$ ipython --no-banner

In [1]: import numpy as np

In [2]: from numpy import linalg as LA

In [3]: np.set_printoptions(precision=1, suppress=True, linewidth=100)

In [4]: M = np.tril(np.array([[1, -2, 0], [2, 1, 2], [3, 1, -2]]), -1) + np.eye(3, dtype=int)

In [5]: M
Out[5]: 
array([[1, 0, 0],
       [2, 1, 0],
       [3, 1, 1]])

In [6]: A2 = M / np.sqrt((M ** 2).mean(axis=1, keepdims=True))

In [7]: M - M.mean(axis=1, keepdims=True)
Out[7]: 
array([[ 0.7, -0.3, -0.3],
       [ 1. ,  0. , -1. ],
       [ 1.3, -0.7, -0.7]])

In [8]: LA.matrix_rank(M - M.mean(axis=1, keepdims=True))
Out[8]: np.int64(2)

In [9]: LA.norm(A2, axis=1)
Out[9]: array([1.7, 1.7, 1.7])

In [10]: LA.matrix_rank(A2) == LA.matrix_rank(M)
Out[10]: np.True_

In [11]: W = np.array([[2, 1, 3, 3, 0], [2, 1, 3, 1, 1], [2, 3, 2, 3, 2]])

In [12]: coef = np.array([2, 0, 1, -2, 1])

In [13]: act = np.maximum(M @ W + coef, 0)

In [14]: (act > 0).mean(axis=0)
Out[14]: array([1., 1., 1., 1., 1.])

In [15]: LA.matrix_rank(act)
Out[15]: np.int64(3)

In [16]: Z = np.array([[4, 0, 0], [2, 4, 5], [1, 1, 2], [2, 2, 2], [0, 2, 5]])

In [17]: act @ Z
Out[17]: 
array([[ 24,  12,  20],
       [ 58,  36,  55],
       [ 99,  73, 107]])

In [18]: W @ Z
Out[18]: 
array([[19, 13, 17],
       [15, 11, 18],
       [22, 24, 35]])

In [19]: E = np.load("run0.npy")

In [20]: E
Out[20]: 
array([[2, 2, 2, 2],
       [2, 4, 4, 4],
       [2, 4, 6, 6],
       [2, 4, 6, 8]])

In [21]: ev, V = LA.eigh(E)

In [22]: np.unique(ev.round(6) + 0, return_counts=True)[1]
Out[22]: array([1, 1, 1, 1])

In [23]: np.abs(V[:, -1])
Out[23]: array([0.2, 0.4, 0.6, 0.7])

In [24]: LA.eigvalsh(E + 2 * np.eye(4))
Out[24]: array([ 2.6,  2.9,  4. , 18.6])

In [25]: V @ np.diag(ev) @ V.T
Out[25]: 
array([[2., 2., 2., 2.],
       [2., 4., 4., 4.],
       [2., 4., 6., 6.],
       [2., 4., 6., 8.]])

In [26]: np.abs(V[:, -1]).round(6).argmax()
Out[26]: np.int64(3)

In [27]: np.round(V.T @ V, 1) + 0
Out[27]: 
array([[1., 0., 0., 0.],
       [0., 1., 0., 0.],
       [0., 0., 1., 0.],
       [0., 0., 0., 1.]])

In [28]: LA.eigvalsh(E @ E)
Out[28]: array([  0.3,   0.7,   4. , 275. ])

In [29]: LA.svd(E, compute_uv=False)
Out[29]: array([16.6,  2. ,  0.9,  0.6])

In [30]: rng = np.random.default_rng(521)

In [31]: A2 = E + rng.integers(-2, 3, (4, 1)) @ rng.integers(-2, 3, (1, 4))

In [32]: A2
Out[32]: 
array([[ 2,  2,  2,  6],
       [ 2,  4,  4,  2],
       [ 2,  4,  6,  2],
       [ 2,  4,  6, 10]])

In [33]: LA.matrix_rank(A2 - E, tol=1e-8)
Out[33]: np.int64(1)

In [34]: LA.svd(A2 - E, compute_uv=False)
Out[34]: array([6.3, 0. , 0. , 0. ])

In [35]: round(float(LA.det(A2[::-1])), 1)
Out[35]: 64.0

In [36]: LA.eigvals(A2)
Out[36]: array([15.8,  3.6,  2. ,  0.6])

In [37]: np.einsum("ij,ji->", A2, A2)
Out[37]: np.int64(268)

In [38]: round(float(LA.eigvals(A2).sum().real), 1)
Out[38]: 22.0

In [39]: np.einsum("ii->", A2)
Out[39]: np.int64(22)

In [40]: O, Rm = LA.qr(E)

In [41]: O.shape, Rm.shape
Out[41]: ((4, 4), (4, 4))

In [42]: O.round(1) + 0
Out[42]: 
array([[-0.5,  0.9,  0. ,  0. ],
       [-0.5, -0.3,  0.8,  0. ],
       [-0.5, -0.3, -0.4, -0.7],
       [-0.5, -0.3, -0.4,  0.7]])

In [43]: abs(Rm[0, 0]), round(LA.norm(E[:, 0]), 1)
Out[43]: (np.float64(4.0), np.float64(4.0))

In [44]: r0 = np.array([1, 3, 0, 0])

In [45]: A2 = E + np.outer(r0, np.eye(4)[3])

In [46]: LA.matrix_rank(A2 - E)
Out[46]: np.int64(1)

In [47]: LA.matrix_rank(LA.inv(A2) - LA.inv(E), tol=1e-8)
Out[47]: np.int64(1)

In [48]: round(float(LA.det(A2) / LA.det(E)), 1), round(float(1 + LA.solve(E, r0)[3]), 1)
Out[48]: (1.0, 1.0)

In [49]: J = np.load("x.npy")

In [50]: J
Out[50]: 
array([[ -8.9,  -7.7,   9.7],
       [ -4.3,  -3.9,   4.4],
       [ -2.4,  -2.3,   2.4],
       [ -1.4,  -1.5,   1.4],
       [  0.1,  -0.1,   0. ],
       [ -1. ,  -0.1,  -0.3],
       [ -1.6,  -0.1,  -1.1],
       [ -2.6,   0.9,  -6. ],
       [ -2.5,   2.5, -11.4],
       [ -2.3,   3.1, -13.2]])

In [51]: U, sig, Vh = LA.svd(J)

In [52]: sig
Out[52]: array([23.3, 12.1,  0.6])

In [53]: A2 = U[:, :2] @ np.diag(sig[:2]) @ Vh[:2]

In [54]: LA.matrix_rank(J, rtol=0.05)
Out[54]: np.int64(2)

In [55]: LA.matrix_rank(A2)
Out[55]: np.int64(2)

In [56]: round(float(LA.norm(J - A2, 2)), 1), round(sig[2], 1)
Out[56]: (0.6, np.float64(0.6))

In [57]: round(LA.norm(J - A2) / LA.norm(J), 1)
Out[57]: np.float64(0.0)

In [58]: round(float(np.abs(J - A2).max()), 1)
Out[58]: 0.3

In [59]: feats = np.array([[1, 0, 0], [-9, 1, 0], [6, -9, 1]])

In [60]: feats
Out[60]: 
array([[ 1,  0,  0],
       [-9,  1,  0],
       [ 6, -9,  1]])

In [61]: ev, V = LA.eig(feats)

In [62]: feats @ V[:, 0] - ev[0] * V[:, 0]
Out[62]: array([0., 0., 0.])

In [63]: np.sort(LA.eigvals(feats.T))
Out[63]: array([1., 1., 1.])

In [64]: np.sort(LA.eigvals(feats @ feats))
Out[64]: array([1., 1., 1.])

In [65]: m1 = np.load("a.npy")

In [66]: m1
Out[66]: 
array([[ 0, -3,  1],
       [-2,  0,  3],
       [-2, -3,  1],
       [-2,  0,  1],
       [-3,  2,  3],
       [-3,  2,  1],
       [-4,  1,  3],
       [-5, -1,  4],
       [-2, -1,  4],
       [ 0, -3,  7],
       [-2, -1,  4],
       [ 1, -1,  3],
       [ 4, -4,  2]])

In [67]: A2 = LA.inv(M)

In [68]: np.round(LA.slogdet(M)[0], 1)
Out[68]: np.float64(1.0)

In [69]: LA.inv(A2)
Out[69]: 
array([[ 1., -0., -0.],
       [ 2.,  1., -0.],
       [ 3.,  1.,  1.]])

In [70]: LA.det(M) * A2
Out[70]: 
array([[ 1.,  0.,  0.],
       [-2.,  1.,  0.],
       [-1., -1.,  1.]])

In [71]: np.allclose(A2, M.T)
Out[71]: False

In [72]: A2
Out[72]: 
array([[ 1.,  0.,  0.],
       [-2.,  1.,  0.],
       [-1., -1.,  1.]])

In [73]: np.round(M @ A2, 1) + 0
Out[73]: 
array([[1., 0., 0.],
       [0., 1., 0.],
       [0., 0., 1.]])

In [74]: [int(LA.matrix_rank(LA.matrix_power(A2, p))) for p in range(1, 4)]
Out[74]: [3, 3, 3]

In [75]: np.round(A2 @ A2, 1) + 0
Out[75]: 
array([[ 1.,  0.,  0.],
       [-4.,  1.,  0.],
       [ 0., -2.,  1.]])

In [76]: arr = np.abs(np.array([[-1, -1, 0], [-1, 2, -1], [-1, -2, -1]])) + np.eye(3)

In [77]: arr = arr / arr.sum(axis=1, keepdims=True)

In [78]: arr
Out[78]: 
array([[0.7, 0.3, 0. ],
       [0.2, 0.6, 0.2],
       [0.2, 0.4, 0.4]])

In [79]: LA.svd(arr, compute_uv=False)
Out[79]: array([1. , 0.5, 0.2])

In [80]: np.count_nonzero(arr)
Out[80]: np.int64(8)

In [81]: LA.matrix_rank(arr)
Out[81]: np.int64(3)

In [82]: arr - arr[0]
Out[82]: 
array([[ 0. ,  0. ,  0. ],
       [-0.5,  0.3,  0.2],
       [-0.5,  0.1,  0.4]])

In [83]: arr.sum(axis=0)
Out[83]: array([1.1, 1.3, 0.6])

In [84]: np.unravel_index(np.abs(arr).argmax(), arr.shape)
Out[84]: (np.int64(0), np.int64(0))

In [85]: arr[3]
Traceback (most recent call last):
  Cell In[85], line 1
    arr[3]
IndexError: index 3 is out of bounds for axis 0 with size 3


In [86]: np.diff(arr, axis=0)
Out[86]: 
array([[-0.5,  0.3,  0.2],
       [ 0. , -0.2,  0.2]])

In [87]: theta = np.radians(180)

In [88]: Rm = np.eye(3)

In [89]: Rm[2, 2] = Rm[0, 0] = np.cos(theta)

In [90]: Rm[2, 0], Rm[0, 2] = -np.sin(theta), np.sin(theta)

In [91]: Rm.round(1) + 0
Out[91]: 
array([[-1.,  0.,  0.],
       [ 0.,  1.,  0.],
       [ 0.,  0., -1.]])

In [92]: A2 = arr @ Rm.T

In [93]: np.allclose(LA.norm(arr, axis=1), LA.norm(A2, axis=1))
Out[93]: True

In [94]: LA.svd(arr, compute_uv=False), LA.svd(A2, compute_uv=False)
Out[94]: (array([1. , 0.5, 0.2]), array([1. , 0.5, 0.2]))

In [95]: def softmax(z):
    ...:     e = np.exp(z - z.max(axis=-1, keepdims=True))
    ...:     return e / e.sum(axis=-1, keepdims=True)
    ...: 

In [96]: softmax(arr[1])
Out[96]: array([0.3, 0.4, 0.3])

In [97]: np.round(softmax(10 * arr[1]), 1) + 0
Out[97]: array([0., 1., 0.])

In [98]: S = arr @ arr.T / np.sqrt(3)

In [99]: softmax(S)
Out[99]: 
array([[0.4, 0.3, 0.3],
       [0.3, 0.3, 0.3],
       [0.3, 0.3, 0.3]])

In [100]: mat = np.array([[3, 0, 0],
     ...:     [9, 0, 1],
     ...:     [9, 0, 1],
     ...:     [13, 0, 5],
     ...:     [0, 0, 0],
     ...:     [0, 0, 0],
     ...:     [0, 0, 0],
     ...:     [3, 0, 0],
     ...:     [1, 0, 0],
     ...:     [7, 0, 0],
     ...:     [5, 0, 0]])

In [101]: U, sig, Vh = LA.svd(mat)

In [102]: V = Vh[:(sig > 1e-8).sum()]

In [103]: x = mat[3] + -3 * mat[10] + rng.integers(2) * np.eye(3)[0]

In [104]: x
Out[104]: array([-1.,  0.,  5.])

In [105]: LA.matrix_rank(np.vstack([mat, x]))
Out[105]: np.int64(2)

In [106]: np.round(LA.norm(x - V.T @ V @ x), 1)
Out[106]: np.float64(0.0)

In [107]: np.allclose(V.T @ V @ x, x)
Out[107]: True

In [108]: np.diag(V.T @ V)
Out[108]: array([1., 0., 1.])

In [109]: U, sig, Vh = LA.svd(mat, full_matrices=False)

In [110]: np.round(Vh @ Vh.T, 1) + 0
Out[110]: 
array([[1., 0., 0.],
       [0., 1., 0.],
       [0., 0., 1.]])

In [111]: np.abs(U[:, 0]).round(6).argmax()
Out[111]: np.int64(3)

In [112]: np.abs(Vh[0])
Out[112]: array([1. , 0. , 0.2])

In [113]: round(np.sqrt((sig ** 2).sum()), 1), np.round(LA.norm(mat), 1)
Out[113]: (np.float64(21.2), np.float64(21.2))

In [114]: (sig > 1e-8).sum()
Out[114]: np.int64(2)

In [115]: np.cumsum(sig ** 2) / np.sum(sig ** 2)
Out[115]: array([1., 1., 1.])
